$ python -q
>>> import numpy as np
>>> np.set_printoptions(precision=1, suppress=True, linewidth=100, sign=" ")
>>> rd = lambda a: np.round(a, 1) + 0
>>> m1 = np.load("layer4.npy")
>>> m1
array([[ 3,  0, -4,  1],
       [ 3,  2,  3,  0],
       [-1,  3, -1,  1],
       [-1,  3, -1,  1],
       [ 1,  1,  4,  1]])
>>> f = np.array([2, 2, -2])
>>> np.cross(m1[3, :3], m1[0, :3])
array([-12,  -7,  -9])
>>> np.correlate(m1[3], m1[0], "full")
array([ -1,   7, -13,   2,   5,  -3,   3])
>>> vec = np.array([1, -2, -3, 2])
>>> rhs = m1 @ vec
>>> coef, lr = np.zeros(4), 1 / np.linalg.norm(m1, 2) ** 2
>>> for i in range(300):
...     coef -= lr * m1.T @ (m1 @ coef - rhs)
...     if i % 50 == 0: print(i, round(np.linalg.norm(m1 @ coef - rhs), 1))
... 
0 4.9
50 0.5
100 0.1
150 0.0
200 0.0
250 0.0
>>> rd(coef)
array([ 1., -2., -3.,  2.])
>>> M2 = np.c_[m1[:, :1] @ np.array([[2]]), np.array([3, 4, -3, 5, 4])]
>>> M2
array([[ 6,  3],
       [ 6,  4],
       [-2, -3],
       [-2,  5],
       [ 2,  4]])
>>> rd(np.linalg.norm(M2 - m1 @ np.linalg.lstsq(m1, M2)[0], axis=0))
array([ 0. ,  5.7])
>>> print(np.linalg.matrix_rank(M2))
2
>>> mat = np.load("case17.npy")
>>> print(mat)
[[-3 -3 -2  0 -3 -2]
 [ 6  6  4  0  6  4]]
>>> W1 = np.array([[9, -8], [9, -3], [-6, 6], [1, -5], [0, 1], [2, -3]])
>>> coef = np.array([-1, 3])
>>> H = np.maximum(mat @ W1 + coef, 0)
>>> H
array([[  0,  27],
       [ 91,   0]])
>>> cent = np.array([[0, 0], [-2, 0]])
>>> W1 @ cent
array([[ 16,   0],
       [  6,   0],
       [-12,   0],
       [ 10,   0],
       [ -2,   0],
       [  6,   0]])
>>> M2 = np.array([[0, 5, 0], [0, 1, 2], [2, 5, 3], [2, 0, 0], [0, 2, 2], [1, 2, 2]])
>>> np.einsum("ik,kj->ij", mat, M2)
array([[ -6, -38, -22],
       [ 12,  76,  44]])
>>> mat @ M2
array([[ -6, -38, -22],
       [ 12,  76,  44]])
>>> print(np.linalg.matrix_rank(mat @ M2))
1
>>> np.linalg.matrix_rank(np.vstack([mat, M2.T]))
np.int64(4)
>>> print(np.einsum("ij->j", mat))
[ 3  3  2  0  3  2]
>>> rd(np.linalg.norm(mat[0], 1)), rd(np.linalg.norm(mat[0], np.inf))
(np.float64(13.0), np.float64(3.0))
>>> rd(np.linalg.norm(mat, axis=0))
array([ 6.7,  6.7,  4.5,  0. ,  6.7,  4.5])
>>> rd(np.linalg.norm(mat) ** 2 / np.linalg.norm(mat, 2) ** 2)
np.float64(1.0)
>>> np.linalg.norm(mat, axis=1).argmax()
np.int64(1)
>>> rd(np.linalg.norm(mat, "nuc"))
np.float64(13.2)
>>> rd(np.linalg.norm(mat, 1)), rd(np.linalg.norm(mat, np.inf))
(np.float64(9.0), np.float64(26.0))
>>> np.unique(mat.round(6), axis=0).shape
(2, 6)
>>> np.linalg.lstsq(mat[:-1].T, mat[-1])[2]
np.int32(1)
>>> np.allclose(mat[:-1].T @ np.linalg.lstsq(mat[:-1].T, mat[-1])[0], mat[-1])
True
>>> U, s, vt = np.linalg.svd(mat)
>>> V = vt[:(s > 1e-8).sum()]
>>> rng = np.random.default_rng(52658)
>>> vec = mat[0] + 2 * mat[1] + rng.integers(2) * np.eye(6)[3]
>>> vec
array([ 9.,  9.,  6.,  1.,  9.,  6.])
>>> np.linalg.matrix_rank(np.vstack([mat, vec]))
np.int64(2)
>>> print(np.allclose(V.T @ V @ vec, vec))
False
>>> rd(V.T @ V)
array([[ 0.3,  0.3,  0.2,  0. ,  0.3,  0.2],
       [ 0.3,  0.3,  0.2,  0. ,  0.3,  0.2],
       [ 0.2,  0.2,  0.1,  0. ,  0.2,  0.1],
       [ 0. ,  0. ,  0. ,  0. ,  0. ,  0. ],
       [ 0.3,  0.3,  0.2,  0. ,  0.3,  0.2],
       [ 0.2,  0.2,  0.1,  0. ,  0.2,  0.1]])
>>> print(rd(np.diag(V.T @ V)))
[ 0.3  0.3  0.1  0.   0.3  0.1]
>>> E = np.array([[5, 5, 4], [1, 2, 0], [1, 4, 5], [5, 1, 0]])
>>> M2 = np.c_[E[:, :1] @ np.array([[-1]]), np.array([0, 4, 0, 5])]
>>> M2
array([[-5,  0],
       [-1,  4],
       [-1,  0],
       [-5,  5]])
>>> rd(np.linalg.norm(M2 - E @ np.linalg.lstsq(E, M2)[0], axis=0))
array([ 0. ,  3.7])
>>> O, Rm = np.linalg.qr(M2)
>>> print(rd(np.abs(np.diag(Rm))))
[ 7.2  5. ]
>>> rd(O.T @ O)
array([[ 1.,  0.],
       [ 0.,  1.]])
>>> rd(Rm)
array([[ 7.2, -4. ],
       [ 0. , -5. ]])
>>> rd(abs(Rm[0, 0])), rd(np.linalg.norm(M2[:, 0]))
(np.float64(7.2), np.float64(7.2))
>>> vec = np.array([-3, 2, 1])
>>> rhs = E @ vec
>>> coef, lr = np.zeros(3), 1 / np.linalg.norm(E, 2) ** 2
>>> for i in range(3):
...     coef -= lr * E.T @ (E @ coef - rhs)
...     if i % 1 == 0: print(i, round(np.linalg.norm(E @ coef - rhs), 1))
... 
0 13.2
1 10.6
2 8.5
>>> rd(coef)
array([-1.3,  0.5,  0.9])
>>> M2 = np.array([[0, 4], [2, 1]])
>>> cent = np.kron(M2, E)
>>> np.linalg.matrix_rank(cent)
np.int64(6)
>>> cent
array([[  0,   0,   0,  20,  20,  16],
       [  0,   0,   0,   4,   8,   0],
       [  0,   0,   0,   4,  16,  20],
       [  0,   0,   0,  20,   4,   0],
       [ 10,  10,   8,   5,   5,   4],
       [  2,   4,   0,   1,   2,   0],
       [  2,   8,  10,   1,   4,   5],
       [ 10,   2,   0,   5,   1,   0]])
>>> vec = np.array([2, -2, -2, -1, 2, -1])
>>> rhs = cent @ vec
>>> rd(np.linalg.pinv(cent) @ cent)
array([[ 1.,  0.,  0.,  0.,  0.,  0.],
       [ 0.,  1.,  0.,  0.,  0.,  0.],
       [ 0.,  0.,  1.,  0.,  0.,  0.],
       [ 0.,  0.,  0.,  1.,  0.,  0.],
       [ 0.,  0.,  0.,  0.,  1.,  0.],
       [ 0.,  0.,  0.,  0.,  0.,  1.]])
>>> rhs = rhs + 0.1 * rng.normal(size=8)
>>> print(rd(rhs))
[  4.1  12.2   8.1 -12.1 -14.9  -1.  -30.   13. ]
>>> coef, *_ = np.linalg.lstsq(cent, rhs)
>>> coef.round()
array([ 2., -2., -2., -1.,  2., -1.])
>>> print(rd(cent.T @ (rhs - cent @ coef)))
[ 0.  0.  0.  0.  0.  0.]
>>> [round(float(np.linalg.norm(np.linalg.solve(cent.T @ cent + lam * np.eye(6), cent.T @ rhs))), 2) for lam in (0, 1, 10, 100)]
[4.27, 4.17, 3.61, 1.86]
>>> rd(np.linalg.norm(rhs - cent @ coef))
np.float64(0.1)
>>> data = np.loadtxt("mat.csv", delimiter=",")
>>> data
array([[ 4.,  0.,  0.,  0.,  0.,  0.],
       [ 3.,  3.,  0.,  0.,  0.,  0.],
       [ 0.,  0., -5., -2., -2., -6.],
       [ 0.,  0., -4., -4.,  4.,  5.],
       [ 0.,  0.,  1.,  5.,  5.,  3.],
       [ 0.,  0.,  4., -6., -6., -7.]])
>>> # 2 blocks once reordered
>>> idx = rng.permutation(6)
>>> idx
array([ 4,  2,  5,  0,  3,  1])
>>> M2 = data[idx][:, idx]
>>> rd(np.linalg.det(M2)), rd(np.linalg.det(data[idx]))
(np.float64(-19488.0), np.float64(-19488.0))
>>> f, r1 = m1[0], m1[3]
>>> f @ r1
np.int64(2)
>>> pr = (f @ r1) / (f @ f) * f
>>> (r1 - pr) @ f
np.float64(0.0)
>>> np.linalg.matrix_rank(np.outer(f, r1))
np.int64(1)
>>> print(np.outer(f, r1))
[[ -3   9  -3   3]
 [  0   0   0   0]
 [  4 -12   4  -4]
 [ -1   3  -1   1]]
>>> O, Rm = np.linalg.qr(data)
>>> rd(O @ Rm)
array([[ 4.,  0.,  0.,  0.,  0.,  0.],
       [ 3.,  3.,  0.,  0.,  0.,  0.],
       [ 0.,  0., -5., -2., -2., -6.],
       [ 0.,  0., -4., -4.,  4.,  5.],
       [ 0.,  0.,  1.,  5.,  5.,  3.],
       [ 0.,  0.,  4., -6., -6., -7.]])
>>> rd(Rm)
array([[-5. , -1.8,  0. ,  0. ,  0. ,  0. ],
       [ 0. ,  2.4,  0. ,  0. ,  0. ,  0. ],
       [ 0. ,  0. ,  7.6,  0.9, -3.3, -2. ],
       [ 0. ,  0. ,  0. ,  9. ,  5.8,  5.7],
       [ 0. ,  0. ,  0. ,  0. , -6. , -8.2],
       [ 0. ,  0. ,  0. ,  0. ,  0. , -3.9]])
>>> abs(Rm[0, 0]), rd(np.linalg.norm(data[:, 0]))
(np.float64(5.0), np.float64(5.0))
>>> M2 = data / np.linalg.norm(data, axis=1, keepdims=True)
>>> C2 = M2 @ M2.T
>>> rd(C2)
array([[ 1. ,  0.7,  0. ,  0. ,  0. ,  0. ],
       [ 0.7,  1. ,  0. ,  0. ,  0. ,  0. ],
       [ 0. ,  0. ,  1. , -0.1, -0.7,  0.5],
       [ 0. ,  0. , -0.1,  1. ,  0.2, -0.5],
       [ 0. ,  0. , -0.7,  0.2,  1. , -0.8],
       [ 0. ,  0. ,  0.5, -0.5, -0.8,  1. ]])
>>> (np.abs(C2) > 0.9).astype(int)
array([[ 1,  0,  0,  0,  0,  0],
       [ 0,  1,  0,  0,  0,  0],
       [ 0,  0,  1,  0,  0,  0],
       [ 0,  0,  0,  1,  0,  0],
       [ 0,  0,  0,  0,  1,  0],
       [ 0,  0,  0,  0,  0,  1]])
>>> (C2 - 2 * np.eye(6)).round(6).argmax(axis=1)
array([ 1,  0,  5,  4,  3,  2])
>>> rd(np.linalg.norm(M2, axis=1))
array([ 1.,  1.,  1.,  1.,  1.,  1.])
>>> print(np.allclose(data @ data.T, data.T @ data))
False
>>> np.trace(data)
np.float64(-4.0)
>>> rd(np.sort(np.abs(np.linalg.eigvals(data))))
array([ 3. ,  3.9,  4. ,  7.2,  7.2,  7.9])
>>> data @ data
array([[ 16.,   0.,   0.,   0.,   0.,   0.],
       [ 21.,   9.,   0.,   0.,   0.,   0.],
       [  0.,   0.,   7.,  44.,  28.,  56.],
       [  0.,   0.,  60.,  14., -18., -19.],
       [  0.,   0.,  -8., -15.,  25.,  13.],
       [  0.,   0., -30.,  28., -20., -23.]])
>>> A = np.load("data.npy")
>>> print(A)
[[ 1 -1 -1  1  1 -1 -1  1]
 [ 1  1 -1 -1  1  1 -1 -1]
 [ 1  1  1  1  1  1  1  1]
 [ 1 -1  1 -1  1 -1  1 -1]
 [ 1  1  1  1 -1 -1 -1 -1]]
>>> th = np.radians(60)
>>> Rm = np.eye(8)
>>> Rm[4, 4] = Rm[6, 6] = np.cos(th)
>>> Rm[4, 6], Rm[6, 4] = -np.sin(th), np.sin(th)
>>> print(rd(Rm))
[[ 1.   0.   0.   0.   0.   0.   0.   0. ]
 [ 0.   1.   0.   0.   0.   0.   0.   0. ]
 [ 0.   0.   1.   0.   0.   0.   0.   0. ]
 [ 0.   0.   0.   1.   0.   0.   0.   0. ]
 [ 0.   0.   0.   0.   0.5  0.  -0.9  0. ]
 [ 0.   0.   0.   0.   0.   1.   0.   0. ]
 [ 0.   0.   0.   0.   0.9  0.   0.5  0. ]
 [ 0.   0.   0.   0.   0.   0.   0.   1. ]]
>>> M2 = A @ Rm.T
>>> np.allclose(np.linalg.norm(A, axis=1), np.linalg.norm(M2, axis=1))
True
>>> rd(np.linalg.det(Rm)), np.trace(Rm)
(np.float64(1.0), np.float64(7.0))
>>> rd(np.linalg.svd(A, compute_uv=False)), rd(np.linalg.svd(M2, compute_uv=False))
(array([ 2.8,  2.8,  2.8,  2.8,  2.8]), array([ 2.8,  2.8,  2.8,  2.8,  2.8]))
>>> np.allclose(A @ A.T, M2 @ M2.T)
True
>>> M2 = np.array([[1, 0], [8, 8], [1, 0], [8, 5], [5, 8], [5, 1], [2, 6], [7, 3]])
>>> np.einsum("ij->j", A)
array([ 5,  1,  1,  1,  3, -1, -1, -1])
>>> np.einsum("ik,kj->ji", A, M2)
array([[  5,   1,  37, -19,  -1],
       [  1,   3,  31,  -3,  -5]])
>>> print(M2.T @ A.T)
[[  5   1  37 -19  -1]
 [  1   3  31  -3  -5]]
>>> vec = np.array([3, 0, 1, 2, 3, 0, 1, 0])
>>> a = np.maximum(A @ vec, 0)
>>> np.maximum(A @ (3 * vec), 0)
array([ 18,   6,  30,  18,   6])
>>> print(A.T @ a)
[26  2 10 10 22 -2  6  6]
>>> M2 = A + rng.integers(-2, 3, (5, 1)) @ rng.integers(-2, 3, (1, 8))
>>> M2
array([[ 0,  0,  0, -1, -1, -1, -1,  3],
       [-1,  3,  1, -5, -3,  1, -1,  3],
       [ 0,  2,  2, -1, -1,  1,  1,  3],
       [ 3, -3, -1,  3,  5, -1,  1, -5],
       [ 0,  2,  2, -1, -3, -1, -1,  1]])
>>> M2 - A
array([[-1,  1,  1, -2, -2,  0,  0,  2],
       [-2,  2,  2, -4, -4,  0,  0,  4],
       [-1,  1,  1, -2, -2,  0,  0,  2],
       [ 2, -2, -2,  4,  4,  0,  0, -4],
       [-1,  1,  1, -2, -2,  0,  0,  2]])
